>>> import numpy as np
>>> np.set_printoptions(suppress=True, linewidth=120)
>>> def rd(a):
...     return np.round(a, 2) + 0
... 
>>> F = np.load("run4.npy")
>>> F
array([[19,  0,  3,  1, -3, -7,  9],
       [-6, 22,  4,  4, -8,  3,  6],
       [ 7,  1, -2, -3,  9,  9, -7],
       [ 7,  2,  8, 54, -1,  3,  3],
       [ 3,  7,  8,  5, -9,  0,  7],
       [-2,  6, -6,  6,  8, 37,  9],
       [ 9,  6, -8,  3, -2, -5, 16]])
>>> left, s, VT = np.linalg.svd(F)
>>> rd(s)
array([57.47, 41.54, 30.21, 25.29, 13.59, 10.45,  0.34])
>>> B = left[:, :6] @ np.diag(s[:6]) @ VT[:6]
>>> rd(np.linalg.norm(F - B, 2)), rd(s[6])
(np.float64(0.34), np.float64(0.34))
>>> round(np.log10(np.linalg.cond(F)))
2
>>> np.linalg.cond(F) > 100
np.True_
>>> np.linalg.matrix_rank(F, rtol=0.1)
np.int64(6)
>>> [round(float(x), 2) for x in np.linalg.svd(F, compute_uv=False)[:3]]
[57.47, 41.54, 30.21]
>>> x = np.array([2, 0, 0, 1, 2, 2, 1])
>>> h = np.maximum(F @ x, 0)
>>> rd(np.tanh(F @ x))
array([ 1., -1.,  1.,  1.,  0.,  1.,  1.])
>>> F.T @ h
array([1342,  934, -186, 4633,  963, 4011, 1474])
>>> h
array([ 28,   0,  40,  75,   0, 101,  23])
>>> m1 = np.load("a.npy")
>>> m1
array([[ 2, -3, -3, -2, -2,  2, -2,  1,  1],
       [ 1,  3,  2,  2, -1,  0,  3,  0, -1],
       [ 0,  1,  1, -1,  2,  0,  3,  1,  2],
       [-2, -1,  1,  0,  3,  2,  2, -1,  2],
       [ 2, -3, -3, -2, -2,  2, -2,  1,  1]])
>>> left, s, VT = np.linalg.svd(m1)
>>> vecs = VT[:(s > 1e-8).sum()]
>>> rng = np.random.default_rng(205)
>>> x = m1[3] + -1 * m1[1] + rng.integers(2) * np.eye(9)[2]
>>> x
array([-3., -4.,  0., -2.,  4.,  2., -1., -1.,  3.])
>>> rd(np.linalg.norm(x - vecs.T @ vecs @ x))
np.float64(0.87)
>>> rd(np.diag(vecs.T @ vecs))
array([0.43, 0.43, 0.24, 0.4 , 0.54, 0.69, 0.63, 0.29, 0.35])
>>> np.linalg.matrix_rank(m1, rtol=0.1)
np.int64(4)
>>> np.argsort(-np.linalg.norm(m1, axis=0).round(6), kind="stable")[:3]
array([6, 1, 2])
>>> np.linalg.cond(m1) > 100
np.True_
>>> np.allclose(m1[:-1].T @ np.linalg.lstsq(m1[:-1].T, m1[-1])[0], m1[-1])
True
>>> X = np.diag(5 * np.array([1, -3, -3, -3, 2, 0, -3, 3])) + np.array([[-5, 2, 4, 2, -7, -8, 6, -7],
...     [-9, 0, 7, -7, -6, 2, 2, -4],
...     [-8, 5, -9, -4, 6, 6, 0, 9],
...     [4, -2, 7, -8, 9, 8, 3, -9],
...     [-6, -3, -2, -9, 3, -8, 3, -2],
...     [9, 7, 0, -6, 8, 8, 8, 1],
...     [4, 5, 4, 9, -6, -3, 1, -9],
...     [-2, 8, -9, 3, 8, -3, 9, -7]])
>>> X
array([[  0,   2,   4,   2,  -7,  -8,   6,  -7],
       [ -9, -15,   7,  -7,  -6,   2,   2,  -4],
       [ -8,   5, -24,  -4,   6,   6,   0,   9],
       [  4,  -2,   7, -23,   9,   8,   3,  -9],
       [ -6,  -3,  -2,  -9,  13,  -8,   3,  -2],
       [  9,   7,   0,  -6,   8,   8,   8,   1],
       [  4,   5,   4,   9,  -6,  -3, -14,  -9],
       [ -2,   8,  -9,   3,   8,  -3,   9,   8]])
>>> C2 = X.T @ X
>>> (X @ X.T).shape
(8, 8)
>>> rd(np.linalg.eigvalsh(C2)[::-1])
array([1435.37, 1236.9 ,  549.87,  344.37,  245.82,  101.47,    7.07,    3.13])
>>> np.allclose(C2, C2.T)
True
>>> C2
array([[ 298,  172,  203,   33,   -4,   80,  -26, -103],
       [ 172,  405, -277,  189,  139,    9,   25,  141],
       [ 203, -277,  791,  -79, -273,  -75,  -84, -439],
       [  33,  189,  -79,  805, -398, -250, -245,  140],
       [  -4,  139, -273, -398,  535,  106,  232,  146],
       [  80,    9,  -75, -250,  106,  314,   35,   57],
       [ -26,   25,  -84, -245,  232,   35,  399,  123],
       [-103,  141, -439,  140,  146,   57,  123,  377]])
>>> np.diag(C2)
array([298, 405, 791, 805, 535, 314, 399, 377])
>>> C2.ravel(order="F")
array([ 298,  172,  203,   33,   -4,   80,  -26, -103,  172,  405, -277,  189,  139,    9,   25,  141,  203, -277,
        791,  -79, -273,  -75,  -84, -439,   33,  189,  -79,  805, -398, -250, -245,  140,   -4,  139, -273, -398,
        535,  106,  232,  146,   80,    9,  -75, -250,  106,  314,   35,   57,  -26,   25,  -84, -245,  232,   35,
        399,  123, -103,  141, -439,  140,  146,   57,  123,  377])
>>> C2.reshape(-1, 2)
array([[ 298,  172],
       [ 203,   33],
       [  -4,   80],
       [ -26, -103],
       [ 172,  405],
       [-277,  189],
       [ 139,    9],
       [  25,  141],
       [ 203, -277],
       [ 791,  -79],
       [-273,  -75],
       [ -84, -439],
       [  33,  189],
       [ -79,  805],
       [-398, -250],
       [-245,  140],
       [  -4,  139],
       [-273, -398],
       [ 535,  106],
       [ 232,  146],
       [  80,    9],
       [ -75, -250],
       [ 106,  314],
       [  35,   57],
       [ -26,   25],
       [ -84, -245],
       [ 232,   35],
       [ 399,  123],
       [-103,  141],
       [-439,  140],
       [ 146,   57],
       [ 123,  377]])
>>> C2.reshape(2, -1)
array([[ 298,  172,  203,   33,   -4,   80,  -26, -103,  172,  405, -277,  189,  139,    9,   25,  141,  203, -277,
         791,  -79, -273,  -75,  -84, -439,   33,  189,  -79,  805, -398, -250, -245,  140],
       [  -4,  139, -273, -398,  535,  106,  232,  146,   80,    9,  -75, -250,  106,  314,   35,   57,  -26,   25,
         -84, -245,  232,   35,  399,  123, -103,  141, -439,  140,  146,   57,  123,  377]])
>>> t3 = C2.reshape(8, 2, -1)
>>> t3.transpose(1, 0, 2)
array([[[ 298,  172,  203,   33],
        [ 172,  405, -277,  189],
        [ 203, -277,  791,  -79],
        [  33,  189,  -79,  805],
        [  -4,  139, -273, -398],
        [  80,    9,  -75, -250],
        [ -26,   25,  -84, -245],
        [-103,  141, -439,  140]],

       [[  -4,   80,  -26, -103],
        [ 139,    9,   25,  141],
        [-273,  -75,  -84, -439],
        [-398, -250, -245,  140],
        [ 535,  106,  232,  146],
        [ 106,  314,   35,   57],
        [ 232,   35,  399,  123],
        [ 146,   57,  123,  377]]])
>>> t3.shape
(8, 2, 4)
>>> t3[:, 0]
array([[ 298,  172,  203,   33],
       [ 172,  405, -277,  189],
       [ 203, -277,  791,  -79],
       [  33,  189,  -79,  805],
       [  -4,  139, -273, -398],
       [  80,    9,  -75, -250],
       [ -26,   25,  -84, -245],
       [-103,  141, -439,  140]])
>>> x = np.array([3, -2, -3, 0, 0, -1, -2, 2])
>>> rhs = X @ x
>>> b, lr = np.zeros(8), 1 / np.linalg.norm(X, 2) ** 2
>>> for i in range(20):
...     b -= lr * X.T @ (X @ b - rhs)
...     if i % 5 == 0: print(i, round(np.linalg.norm(X @ b - rhs), 2))
... 
0 31.22
5 15.87
10 12.65
15 11.34
>>> rd(np.linalg.cond(X))
np.float64(21.43)
>>> t3 = np.stack([X, 3 * X, X[::-1]])
>>> np.linalg.matrix_rank(t3.reshape(3, -1))
np.int64(2)
>>> t3.sum(axis=0)
array([[  -2,   16,    7,   11,  -20,  -35,   33,  -20],
       [ -32,  -55,   32,  -19,  -30,    5,   -6,  -25],
       [ -23,   27,  -96,  -22,   32,   32,    8,   37],
       [  10,  -11,   26, -101,   49,   24,   15,  -38],
       [ -20,  -14,   -1,  -59,   61,  -24,   15,  -17],
       [  28,   33,  -24,  -28,   38,   38,   32,   13],
       [   7,    5,   23,   29,  -30,  -10,  -54,  -40],
       [  -8,   34,  -32,   14,   25,  -20,   42,   25]])
>>> rd(np.linalg.norm(t3, axis=(1, 2)))
array([ 62.64, 187.93,  62.64])
>>> W0 = np.load("m.npy")
>>> rd(W0)
array([[ 0.57,  0.08,  0.05,  0.09,  0.03, -0.28,  0.32,  0.22, -0.03],
       [ 0.08,  0.47, -0.14,  0.22, -0.33, -0.1 , -0.14,  0.06,  0.18],
       [ 0.05, -0.14,  0.93,  0.1 ,  0.01,  0.  , -0.03, -0.04,  0.18],
       [ 0.09,  0.22,  0.1 ,  0.8 ,  0.  ,  0.12, -0.07, -0.03, -0.27],
       [ 0.03, -0.33,  0.01,  0.  ,  0.5 , -0.11, -0.15,  0.16, -0.28],
       [-0.28, -0.1 ,  0.  ,  0.12, -0.11,  0.77,  0.18,  0.18,  0.  ],
       [ 0.32, -0.14, -0.03, -0.07, -0.15,  0.18,  0.73, -0.11, -0.07],
       [ 0.22,  0.06, -0.04, -0.03,  0.16,  0.18, -0.11,  0.83,  0.13],
       [-0.03,  0.18,  0.18, -0.27, -0.28,  0.  , -0.07,  0.13,  0.41]])
>>> np.linalg.lstsq(W0[:-1].T, W0[-1])[2]
np.int32(6)
>>> np.allclose(W0[:-1].T @ np.linalg.lstsq(W0[:-1].T, W0[-1])[0], W0[-1])
True
>>> data = np.loadtxt("test2.csv", delimiter=",")
>>> data
array([[0., 3., 0., 0., 0., 0., 0., 0.],
       [0., 0., 0., 0., 0., 0., 3., 0.],
       [0., 0., 0., 0., 4., 0., 0., 0.],
       [5., 0., 0., 0., 0., 0., 0., 0.],
       [0., 0., 0., 0., 0., 2., 0., 0.],
       [0., 0., 0., 0., 0., 0., 0., 5.],
       [0., 0., 0., 5., 0., 0., 0., 0.],
       [0., 0., 1., 0., 0., 0., 0., 0.]])
>>> rd(np.linalg.pinv(data))
array([[0.  , 0.  , 0.  , 0.2 , 0.  , 0.  , 0.  , 0.  ],
       [0.33, 0.  , 0.  , 0.  , 0.  , 0.  , 0.  , 0.  ],
       [0.  , 0.  , 0.  , 0.  , 0.  , 0.  , 0.  , 1.  ],
       [0.  , 0.  , 0.  , 0.  , 0.  , 0.  , 0.2 , 0.  ],
       [0.  , 0.  , 0.25, 0.  , 0.  , 0.  , 0.  , 0.  ],
       [0.  , 0.  , 0.  , 0.  , 0.5 , 0.  , 0.  , 0.  ],
       [0.  , 0.33, 0.  , 0.  , 0.  , 0.  , 0.  , 0.  ],
       [0.  , 0.  , 0.  , 0.  , 0.  , 0.2 , 0.  , 0.  ]])
>>> data.T @ data
array([[25.,  0.,  0.,  0.,  0.,  0.,  0.,  0.],
       [ 0.,  9.,  0.,  0.,  0.,  0.,  0.,  0.],
       [ 0.,  0.,  1.,  0.,  0.,  0.,  0.,  0.],
       [ 0.,  0.,  0., 25.,  0.,  0.,  0.,  0.],
       [ 0.,  0.,  0.,  0., 16.,  0.,  0.,  0.],
       [ 0.,  0.,  0.,  0.,  0.,  4.,  0.,  0.],
       [ 0.,  0.,  0.,  0.,  0.,  0.,  9.,  0.],
       [ 0.,  0.,  0.,  0.,  0.,  0.,  0., 25.]])
>>> rd(np.linalg.norm(data, axis=0))
array([5., 3., 1., 5., 4., 2., 3., 5.])
>>> data @ data.T
array([[ 9.,  0.,  0.,  0.,  0.,  0.,  0.,  0.],
       [ 0.,  9.,  0.,  0.,  0.,  0.,  0.,  0.],
       [ 0.,  0., 16.,  0.,  0.,  0.,  0.,  0.],
       [ 0.,  0.,  0., 25.,  0.,  0.,  0.,  0.],
       [ 0.,  0.,  0.,  0.,  4.,  0.,  0.,  0.],
       [ 0.,  0.,  0.,  0.,  0., 25.,  0.,  0.],
       [ 0.,  0.,  0.,  0.,  0.,  0., 25.,  0.],
       [ 0.,  0.,  0.,  0.,  0.,  0.,  0.,  1.]])
>>> data[:, 3] @ data[:, 2]
np.float64(0.0)
